$ ipython --no-banner

In [1]: import numpy as np

In [2]: np.set_printoptions(precision=3, suppress=True, linewidth=100, sign=" ")

In [3]: m1 = np.load("case10.npy")

In [4]: m1
Out[4]: 
array([[ 0,  1,  1,  0,  0,  0,  0,  0,  0,  0],
       [ 1,  0,  0,  0,  0,  0,  0,  0,  0,  0],
       [ 1,  0,  0,  0,  0,  0,  0,  0,  0,  0],
       [ 0,  0,  0,  0,  0,  0,  0,  0,  0,  0],
       [ 0,  0,  0,  0,  0,  0,  0,  0,  0,  1],
       [ 0,  0,  0,  0,  0,  0,  0,  1,  1,  1],
       [ 0,  0,  0,  0,  0,  0,  0,  0,  0,  0],
       [ 0,  0,  0,  0,  0,  1,  0,  0,  1,  0],
       [ 0,  0,  0,  0,  0,  1,  0,  1,  0,  0],
       [ 0,  0,  0,  0,  1,  1,  0,  0,  0,  0]])

In [5]: # 4 groups of indices that never mix

In [6]: U, sigma, VT = np.linalg.svd(m1, full_matrices=False)

In [7]: print(round(np.sqrt((sigma ** 2).sum()), 3), round(np.linalg.norm(m1), 3))
3.742 3.742

In [8]: np.abs(U[:, 0]).round(6).argmax()
Out[8]: np.int64(5)

In [9]: print(np.round(U.T @ m1 @ VT.T, 3) + 0)
[[ 2.214  0.     0.     0.     0.     0.     0.     0.     0.     0.   ]
 [ 0.     1.675  0.     0.     0.     0.     0.     0.     0.     0.   ]
 [ 0.     0.     1.414  0.     0.     0.     0.     0.     0.     0.   ]
 [ 0.     0.     0.     1.414  0.     0.     0.     0.     0.     0.   ]
 [ 0.     0.     0.     0.     1.     0.     0.     0.     0.     0.   ]
 [ 0.     0.     0.     0.     0.     1.     0.     0.     0.     0.   ]
 [ 0.     0.     0.     0.     0.     0.     0.539  0.     0.     0.   ]
 [ 0.     0.     0.     0.     0.     0.     0.     0.     0.     0.   ]
 [ 0.     0.     0.     0.     0.     0.     0.     0.     0.     0.   ]
 [ 0.     0.     0.     0.     0.     0.     0.     0.     0.     0.   ]]

In [10]: np.abs(VT[0])
Out[10]: array([ 0.   ,  0.   ,  0.   ,  0.   ,  0.155,  0.604,  0.   ,  0.497,  0.497,  0.342])

In [11]: np.allclose(U * sigma @ VT, m1)
Out[11]: True

In [12]: rk = np.linalg.matrix_rank(m1)

In [13]: rk
Out[13]: np.int64(7)

In [14]: ns = np.linalg.svd(m1)[2][rk:].T

In [15]: np.allclose(m1 @ ns, 0)
Out[15]: True

In [16]: [int(np.linalg.matrix_rank(m1[:i])) for i in range(1, len(m1) + 1)]
Out[16]: [1, 2, 2, 2, 3, 4, 4, 5, 6, 7]

In [17]: [round(float(np.linalg.det(m1[:i, :i])), 2) + 0 for i in range(1, 11)]
Out[17]: [0.0, -1.0, 0.0, 0.0, 0.0, 0.0, 0.0, 0.0, 0.0, 0.0]

In [18]: round(float(np.linalg.eigvalsh(m1).min()), 3)
Out[18]: -1.675

In [19]: np.all(np.linalg.eigvalsh(m1) > 0)
Out[19]: np.False_

In [20]: np.round(m1 @ np.linalg.pinv(m1) @ m1, 3) + 0
Out[20]: 
array([[ 0.,  1.,  1.,  0.,  0.,  0.,  0.,  0.,  0.,  0.],
       [ 1.,  0.,  0.,  0.,  0.,  0.,  0.,  0.,  0.,  0.],
       [ 1.,  0.,  0.,  0.,  0.,  0.,  0.,  0.,  0.,  0.],
       [ 0.,  0.,  0.,  0.,  0.,  0.,  0.,  0.,  0.,  0.],
       [ 0.,  0.,  0.,  0.,  0.,  0.,  0.,  0.,  0.,  1.],
       [ 0.,  0.,  0.,  0.,  0.,  0.,  0.,  1.,  1.,  1.],
       [ 0.,  0.,  0.,  0.,  0.,  0.,  0.,  0.,  0.,  0.],
       [ 0.,  0.,  0.,  0.,  0.,  1.,  0.,  0.,  1.,  0.],
       [ 0.,  0.,  0.,  0.,  0.,  1.,  0.,  1.,  0.,  0.],
       [ 0.,  0.,  0.,  0.,  1.,  1.,  0.,  0.,  0.,  0.]])

In [21]: try:
    ...:     np.linalg.inv(m1)
    ...: except np.linalg.LinAlgError as e:
    ...:     print(e)
    ...: 
Singular matrix

In [22]: np.allclose(m1[:-1].T @ np.linalg.lstsq(m1[:-1].T, m1[-1])[0], m1[-1])
Out[22]: False

In [23]: print(round(float(np.trace(np.linalg.pinv(m1) @ m1)), 3))
7.0

In [24]: np.linalg.norm(m1, axis=0)
Out[24]: array([ 1.414,  1.   ,  1.   ,  0.   ,  1.   ,  1.732,  0.   ,  1.414,  1.414,  1.414])

In [25]: np.linalg.norm(m1, axis=1).argmax()
Out[25]: np.int64(5)

In [26]: m1[4] @ m1[0]
Out[26]: np.int64(0)

In [27]: np.round(np.linalg.norm(m1[4], 1), 3), round(float(np.linalg.norm(m1[4], np.inf)), 3)
Out[27]: (np.float64(1.0), 1.0)

In [28]: out = np.array([[-1, -4, -3], [5, 5, -1], [3, 4, -3]])

In [29]: arr = np.tril(out)

In [30]: arr
Out[30]: 
array([[-1,  0,  0],
       [ 5,  5,  0],
       [ 3,  4, -3]])

In [31]: # triangular

In [32]: arr - arr[0]
Out[32]: 
array([[ 0,  0,  0],
       [ 6,  5,  0],
       [ 4,  4, -3]])

In [33]: np.round(np.linalg.norm(arr), 3)
Out[33]: np.float64(9.22)

In [34]: arr[3]
---------------------------------------------------------------------------
IndexError                                Traceback (most recent call last)
Cell In[34], line 1
----> 1 arr[3]

IndexError: index 3 is out of bounds for axis 0 with size 3

In [35]: np.linalg.svd(arr, compute_uv=False)
Out[35]: array([ 8.851,  2.49 ,  0.681])

In [36]: round(float(np.abs(np.linalg.eigvals(arr)).max()), 3)
Out[36]: 5.0

In [37]: print(np.trace(arr))
1

In [38]: np.allclose(arr, arr.T)
Out[38]: False

In [39]: print(np.round(np.linalg.det(arr), 3))
15.0

In [40]: (arr - arr.T) / 2
Out[40]: 
array([[ 0. , -2.5, -1.5],
       [ 2.5,  0. , -2. ],
       [ 1.5,  2. ,  0. ]])

In [41]: mat = np.array([[-0.4, 0.4, -0.1, 1.3, -0.7, 0.4, 1.4, -0.2, -1.2, 1.1, -0.7],
    ...:     [-0.5, -0.3, 2.9, -0.4, -0.5, 1.4, -0.5, 0.2, 0.3, -0.8, 1.1],
    ...:     [0.0, 1.3, -0.3, 0.0, 0.0, -0.2, -0.9, -0.7, 0.2, 0.2, 0.2],
    ...:     [2.8, 1.1, -0.3, -0.5, 1.5, -0.2, 0.3, -0.4, -2.1, 0.3, 0.0],
    ...:     [0.0, -0.7, -0.3, -0.2, -0.9, -0.2, 1.5, -0.7, -1.1, -0.6, 0.7],
    ...:     [0.8, -2.2, 0.6, -0.1, 0.5, 0.7, 0.8, 0.3, -2.6, 0.0, -0.4],
    ...:     [-0.3, 1.3, -1.2, 1.1, 0.9, 1.9, 1.0, 0.3, -0.3, -0.1, 1.0]])

In [42]: mat
Out[42]: 
array([[-0.4,  0.4, -0.1,  1.3, -0.7,  0.4,  1.4, -0.2, -1.2,  1.1, -0.7],
       [-0.5, -0.3,  2.9, -0.4, -0.5,  1.4, -0.5,  0.2,  0.3, -0.8,  1.1],
       [ 0. ,  1.3, -0.3,  0. ,  0. , -0.2, -0.9, -0.7,  0.2,  0.2,  0.2],
       [ 2.8,  1.1, -0.3, -0.5,  1.5, -0.2,  0.3, -0.4, -2.1,  0.3,  0. ],
       [ 0. , -0.7, -0.3, -0.2, -0.9, -0.2,  1.5, -0.7, -1.1, -0.6,  0.7],
       [ 0.8, -2.2,  0.6, -0.1,  0.5,  0.7,  0.8,  0.3, -2.6,  0. , -0.4],
       [-0.3,  1.3, -1.2,  1.1,  0.9,  1.9,  1. ,  0.3, -0.3, -0.1,  1. ]])

In [43]: U, sigma, VT = np.linalg.svd(mat, full_matrices=False)

In [44]: np.abs(U[:, 0]).round(6).argmax()
Out[44]: np.int64(3)

In [45]: round(float(np.sqrt((sigma ** 2).sum())), 3), round(np.linalg.norm(mat), 3)
Out[45]: (8.508, np.float64(8.508))

In [46]: sigma
Out[46]: array([ 4.932,  4.18 ,  3.486,  3.169,  1.964,  1.959,  0.83 ])

In [47]: np.round(U.T @ U, 3) + 0
Out[47]: 
array([[ 1.,  0.,  0.,  0.,  0.,  0.,  0.],
       [ 0.,  1.,  0.,  0.,  0.,  0.,  0.],
       [ 0.,  0.,  1.,  0.,  0.,  0.,  0.],
       [ 0.,  0.,  0.,  1.,  0.,  0.,  0.],
       [ 0.,  0.,  0.,  0.,  1.,  0.,  0.],
       [ 0.,  0.,  0.,  0.,  0.,  1.,  0.],
       [ 0.,  0.,  0.,  0.,  0.,  0.,  1.]])

In [48]: np.allclose(U * sigma @ VT, mat)
Out[48]: True

In [49]: np.abs(VT[0])
Out[49]: array([ 0.471,  0.075,  0.198,  0.039,  0.243,  0.048,  0.352,  0.051,  0.724,  0.11 ,  0.085])

In [50]: np.round(VT @ VT.T, 3) + 0
Out[50]: 
array([[ 1.,  0.,  0.,  0.,  0.,  0.,  0.],
       [ 0.,  1.,  0.,  0.,  0.,  0.,  0.],
       [ 0.,  0.,  1.,  0.,  0.,  0.,  0.],
       [ 0.,  0.,  0.,  1.,  0.,  0.,  0.],
       [ 0.,  0.,  0.,  0.,  1.,  0.,  0.],
       [ 0.,  0.,  0.,  0.,  0.,  1.,  0.],
       [ 0.,  0.,  0.,  0.,  0.,  0.,  1.]])
